>>> import numpy as np
>>> from numpy import linalg as LA
>>> np.set_printoptions(suppress=True, linewidth=120)
>>> mat = np.load("layer16.npy")
>>> mat.round(2)
array([[ 2.65,  1.27,  0.58],
       [ 2.69,  1.22,  0.51],
       [ 0.98, -1.78, -2.21],
       [-0.64, -2.09, -2.06],
       [ 2.41, -0.81, -1.6 ],
       [-1.02, -2.06, -1.92],
       [-2.91, -0.12,  0.74],
       [-2.08, -1.75, -1.27],
       [ 0.84,  2.08,  1.99],
       [-2.04,  1.16,  1.87]])
>>> # null space of dimension 1
>>> Xc = mat - mat.mean(axis=0)
>>> U, s, Vh = LA.svd(Xc, full_matrices=False)
>>> np.abs(Vh[0]).argmax()
np.int64(1)
>>> np.round(Xc.mean(axis=0), 2) + 0
array([0., 0., 0.])
>>> LA.matrix_rank(Xc)
np.int64(2)
>>> s.round(2) + 0
array([7.11, 6.12, 0.  ])
>>> np.round(s ** 2 / (s ** 2).sum(), 2) + 0
array([0.57, 0.43, 0.  ])
>>> round((s ** 2).sum() ** 2 / (s ** 4).sum(), 2)
np.float64(1.96)
>>> C2 = np.cov(mat, rowvar=False)
>>> C2.round(2)
array([[ 4.45,  1.12, -0.13],
       [ 1.12,  2.61,  2.48],
       [-0.13,  2.48,  2.72]])
>>> np.round(np.median(mat, axis=0), 2)
array([ 0.1 , -0.47, -0.38])
>>> rank = LA.matrix_rank(mat)
>>> rank
np.int64(2)
>>> N = LA.svd(mat)[2][rank:].T
>>> [int(LA.matrix_rank(mat[:, :j + 1])) for j in range(3)]
[1, 2, 2]
>>> [int(LA.matrix_rank(mat[:i])) for i in range(1, len(mat) + 1)]
[1, 2, 2, 2, 2, 2, 2, 2, 2, 2]
>>> [int(LA.matrix_rank(np.delete(mat, i, axis=0))) for i in range(10)]
[2, 2, 2, 2, 2, 2, 2, 2, 2, 2]
>>> np.round(N[:, 0] / N[np.abs(N[:, 0]).round(6).argmax(), 0], 2)
array([-0.28,  1.  , -0.93])
>>> np.allclose(mat @ N, 0)
True
>>> W0 = np.load("sample16.npy")
>>> W0
array([[0, 1, 0, 0],
       [1, 0, 0, 0],
       [0, 0, 0, 1],
       [0, 0, 1, 0]])
>>> [round(float(LA.det(W0[:i, :i])), 2) + 0 for i in range(1, 5)]
[0.0, -1.0, 0.0, 1.0]
>>> np.round(LA.eigvalsh(W0).min(), 2)
np.float64(-1.0)
>>> np.all(LA.eigvalsh(W0) > 0)
np.False_
>>> x = np.array([0, 9, -5, 9])
>>> np.round(LA.inv(W0), 2)
array([[0., 1., 0., 0.],
       [1., 0., 0., 0.],
       [0., 0., 0., 1.],
       [0., 0., 1., 0.]])
>>> np.round(np.abs(LA.eigvals(W0)), 2)
array([1., 1., 1., 1.])
>>> np.round(np.sort(np.abs(np.degrees(np.angle(LA.eigvals(W0))))), 2)
array([  0.,   0., 180., 180.])
>>> np.round(LA.det(W0), 2)
np.float64(1.0)
>>> 4 - LA.matrix_rank(W0 - np.eye(4), tol=1e-8)
np.int64(2)
>>> np.round(LA.pinv(W0), 2)
array([[0., 1., 0., 0.],
       [1., 0., 0., 0.],
       [0., 0., 0., 1.],
       [0., 0., 1., 0.]])
>>> np.round(LA.svd(W0, compute_uv=False), 2)
array([1., 1., 1., 1.])
>>> W0[:, 0] @ W0[:, 3]
np.int64(0)
>>> W0.T @ W0
array([[1, 0, 0, 0],
       [0, 1, 0, 0],
       [0, 0, 1, 0],
       [0, 0, 0, 1]])
>>> np.round(LA.norm(mat, 2) / LA.norm(mat), 2)
np.float64(0.76)
>>> [round(float(x), 2) for x in LA.svd(mat, compute_uv=False)[:3]]
[7.18, 6.2, 0.0]
>>> LA.matrix_rank(mat, rtol=0.1)
np.int64(2)
>>> u, g = W0[3], W0[2]
>>> u @ g
np.int64(0)
>>> pr = (u @ g) / (u @ u) * u
>>> pr
array([0., 0., 0., 0.])
>>> (g - pr) @ u
np.float64(0.0)
>>> F = np.loadtxt("w.csv", delimiter=",")
>>> F
array([[-3.,  3.,  0., -1.,  2.,  3.,  3., -2., -1.],
       [-3., -2.,  1., -2.,  3., -3.,  1.,  1., -3.],
       [-2.,  0.,  0., -3.,  3., -3.,  2.,  3.,  3.],
       [ 2., -2., -2.,  0.,  0., -1.,  0.,  1.,  0.],
       [ 2.,  0., -1.,  3., -2.,  3.,  3., -1.,  2.],
       [ 2.,  1.,  3.,  2., -3.,  2., -3.,  0.,  0.],
       [ 1.,  0., -2., -3.,  2., -3.,  0.,  1.,  3.],
       [-3.,  0., -1.,  2., -1.,  1.,  2., -1., -2.],
       [ 0., -1., -3., -2.,  0.,  0.,  0., -1., -2.]])
>>> x = np.array([6, 1, -3, -5])
>>> target = W0 @ x
>>> target
array([ 1,  6, -5, -3])
>>> np.round(LA.solve(W0, target + W0[:, 3]), 2)
array([ 6.,  1., -3., -4.])
>>> rng = np.random.default_rng(53)
>>> z = rng.permutation(9)
>>> A2 = F[:, z] * rng.choice([-1, 1], 9)
>>> A2
array([[ 3., -2., -1., -1.,  3.,  3., -2., -3., -0.],
       [ 1., -3., -2., -3., -2., -3.,  1., -3., -1.],
       [ 2., -3., -3.,  3.,  0., -3.,  3., -2., -0.],
       [ 0., -0.,  0.,  0., -2., -1.,  1.,  2.,  2.],
       [ 3.,  2.,  3.,  2.,  0.,  3., -1.,  2.,  1.],
       [-3.,  3.,  2.,  0.,  1.,  2.,  0.,  2., -3.],
       [ 0., -2., -3.,  3.,  0., -3.,  1.,  1.,  2.],
       [ 2.,  1.,  2., -2.,  0.,  1., -1., -3.,  1.],
       [ 0., -0., -2., -2., -1.,  0., -1.,  0.,  3.]])
>>> U, _, Vh = LA.svd(F.T @ A2)
>>> np.round(U @ Vh, 2) + 0
array([[ 0.,  0.,  0.,  0.,  0.,  0.,  0.,  1.,  0.],
       [ 0.,  0.,  0.,  0.,  1.,  0.,  0.,  0.,  0.],
       [ 0.,  0.,  0.,  0.,  0.,  0.,  0.,  0., -1.],
       [ 0.,  0.,  1.,  0.,  0.,  0.,  0.,  0.,  0.],
       [ 0., -1.,  0.,  0.,  0.,  0.,  0.,  0.,  0.],
       [ 0.,  0.,  0.,  0.,  0.,  1.,  0.,  0.,  0.],
       [ 1.,  0.,  0.,  0.,  0.,  0.,  0.,  0.,  0.],
       [ 0.,  0.,  0.,  0.,  0.,  0.,  1.,  0.,  0.],
       [ 0.,  0.,  0.,  1.,  0.,  0.,  0.,  0.,  0.]])
>>> z
array([6, 4, 3, 8, 1, 5, 7, 0, 2])
>>> q, R = LA.qr(F)
>>> np.round(q.T @ q, 2) + 0
array([[1., 0., 0., 0., 0., 0., 0., 0., 0.],
       [0., 1., 0., 0., 0., 0., 0., 0., 0.],
       [0., 0., 1., 0., 0., 0., 0., 0., 0.],
       [0., 0., 0., 1., 0., 0., 0., 0., 0.],
       [0., 0., 0., 0., 1., 0., 0., 0., 0.],
       [0., 0., 0., 0., 0., 1., 0., 0., 0.],
       [0., 0., 0., 0., 0., 0., 1., 0., 0.],
       [0., 0., 0., 0., 0., 0., 0., 1., 0.],
       [0., 0., 0., 0., 0., 0., 0., 0., 1.]])
>>> np.allclose(R.T @ R, F.T @ F)
True
>>> np.round(abs(R[0, 0]), 2), round(float(LA.norm(F[:, 0])), 2)
(np.float64(6.63), 6.63)
>>> T = np.stack([F, -1 * F, F[::-1]])
>>> np.round(LA.det(T), 2)
array([-8813.,  8813., -8813.])
>>> np.einsum("bij,cij->bc", T, T)
array([[ 322., -322.,  113.],
       [-322.,  322., -113.],
       [ 113., -113.,  322.]])
>>> LA.matrix_rank(T)
array([9, 9, 9])
>>> T.shape
(3, 9, 9)
>>> M = np.array([[2, 3, 3, 2, 2, 0, 2, 1],
...     [0, 3, 2, 1, 0, 3, 0, 0],
...     [0, 1, 1, 0, 2, 2, 2, 3],
...     [1, 1, 3, 1, 1, 2, 0, 1],
...     [2, 2, 1, 3, 1, 3, 3, 1],
...     [1, 0, 0, 0, 3, 0, 0, 0]])
>>> M[:, 1] = -2 * M[:, 4]
>>> M
array([[ 2, -4,  3,  2,  2,  0,  2,  1],
       [ 0,  0,  2,  1,  0,  3,  0,  0],
       [ 0, -4,  1,  0,  2,  2,  2,  3],
       [ 1, -2,  3,  1,  1,  2,  0,  1],
       [ 2, -2,  1,  3,  1,  3,  3,  1],
       [ 1, -6,  0,  0,  3,  0,  0,  0]])
>>> W1 = np.array([[1, 1], [3, 3], [0, 2], [3, 0], [3, 1], [0, 0], [1, 3], [1, 2]])
>>> b = np.array([0, 0])
>>> H = np.maximum(M @ W1 + b, 0)
>>> H
array([[ 5,  6],
       [ 3,  4],
       [ 0,  4],
       [ 2,  4],
       [12, 10],
       [ 0,  0]])
>>> (H > 0).astype(int)
array([[1, 1],
       [1, 1],
       [0, 1],
       [1, 1],
       [1, 1],
       [0, 0]])
>>> np.round((H > 0).mean(axis=0), 2)
array([0.67, 0.83])
>>> W2 = np.array([[0, 0], [2, 2]])
>>> W1 @ W2
array([[2, 2],
       [6, 6],
       [4, 4],
       [0, 0],
       [2, 2],
       [0, 0],
       [6, 6],
       [4, 4]])
>>> H @ W2
array([[12, 12],
       [ 8,  8],
       [ 8,  8],
       [ 8,  8],
       [20, 20],
       [ 0,  0]])
>>> (H @ W2).round(6).argmax(axis=1)
array([0, 0, 0, 0, 0, 0])
>>> data = np.load("run7.npy")
>>> data
array([[ 1. ,  0. ,  0.5,  0.7,  0.8, -0.2, -0.9, -0.2, -1.9],
       [ 1. ,  0.1,  0.1, -1. , -1.2, -0.6,  0.3, -0.2,  1.1],
       [-1.1, -0.2,  0.6,  0.6, -0.5,  1.1, -0.7, -0.8, -0.3],
       [ 0.4, -0.1,  1.7, -0.2, -0.7,  0.9,  0.6, -1. , -0.8],
       [ 0.7, -0.1, -1.8,  1.2,  1.1, -1.8,  0.9, -0.2,  1.2],
       [-0.6, -0.5,  0. , -0.5, -0.7, -0.1,  0. ,  0. , -0.8],
       [-0.8, -0.1, -1.5, -0.9,  0.5,  0.6,  0.5,  0.9,  1. ],
       [ 1.5,  2.5, -2. , -0.5,  1. ,  2.5,  0.5, -5. , -0.5],
       [-0.4,  1. ,  0.3,  1.4,  1.5,  0. ,  0.9,  0.1,  0.1],
       [-2.3, -0.2,  0.7, -0.6, -0.1, -0.9,  2. , -0.7,  1. ]])
>>> A2 = np.c_[data[:, :4] @ np.array([[3, -1, -1, 3], [-1, -1, 0, 2], [2, 1, 0, 2], [-2, -1, -2, 3]]), np.array([9, 4, -4, 4, 6, -1, 6, 6, -1, -5])]
>>> A2.round(2)
array([[ 2.6, -1.2, -2.4,  6.1,  9. ],
       [ 5.1,  0. ,  1. ,  0.4,  4. ],
       [-3.1,  1.3, -0.1, -0.7, -4. ],
       [ 5.1,  1.6,  0. ,  3.8,  4. ],
       [-3.8, -3.6, -3.1,  1.9,  6. ],
       [-0.3,  1.6,  1.6, -4.3, -1. ],
       [-3.5,  0.3,  2.6, -8.3,  6. ],
       [-1. , -5.5, -0.5,  4. ,  6. ],
       [-4.4, -1.7, -2.4,  5.6, -1. ],
       [-4.1,  3.8,  3.5, -7.7, -5. ]])
>>> LA.matrix_rank(A2)
np.int64(5)
>>> np.round(LA.lstsq(data, A2[:, 0])[0], 2) + 0
array([ 3., -1.,  2., -2.,  0.,  0.,  0.,  0.,  0.])
